% python3 -q
>>> import numpy as np
>>> import numpy.linalg as la
>>> np.set_printoptions(precision=2, suppress=True, linewidth=200)
>>> def rnd(a):
...     return np.round(a, 2) + 0
... 
>>> mat = np.loadtxt("case1.csv", delimiter=",")
>>> mat
array([[ 1., -2.,  4.],
       [ 1., -1.,  1.],
       [ 1.,  0.,  0.],
       [ 1.,  1.,  1.],
       [ 1.,  2.,  4.]])
>>> theta = np.radians(15)
>>> R = np.eye(3)
>>> R[1, 1] = R[0, 0] = np.cos(theta)
>>> R[1, 0], R[0, 1] = -np.sin(theta), np.sin(theta)
>>> rnd(R)
array([[ 0.97,  0.26,  0.  ],
       [-0.26,  0.97,  0.  ],
       [ 0.  ,  0.  ,  1.  ]])
>>> A2 = mat @ R.T
>>> np.allclose(la.norm(mat, axis=1), la.norm(A2, axis=1))
True
>>> rnd(np.abs(A2 - mat).max(axis=0))
array([0.55, 0.33, 0.  ])
>>> rnd(la.svd(mat, compute_uv=False)), rnd(la.svd(A2, compute_uv=False))
(array([6.09, 3.16, 1.37]), array([6.09, 3.16, 1.37]))
>>> rnd(R @ R.T)
array([[1., 0., 0.],
       [0., 1., 0.],
       [0., 0., 1.]])
>>> rnd(la.pinv(R))
array([[ 0.97, -0.26,  0.  ],
       [ 0.26,  0.97,  0.  ],
       [ 0.  ,  0.  ,  1.  ]])
>>> rnd(la.svd(R, compute_uv=False))
array([1., 1., 1.])
>>> rnd(la.norm(R, axis=0))
array([1., 1., 1.])
>>> rng = np.random.default_rng(78)
>>> A2 = mat + rng.integers(-2, 3, (5, 2)) @ rng.integers(-2, 3, (2, 3))
>>> A2
array([[ 1., -2.,  3.],
       [-1., -5.,  1.],
       [ 1.,  0.,  2.],
       [-1., -3.,  1.],
       [ 2.,  4.,  7.]])
>>> np.abs(A2 - mat).sum(axis=1)
array([1., 6., 2., 6., 6.])
>>> la.matrix_rank(A2 - mat, tol=1e-8)
np.int64(2)
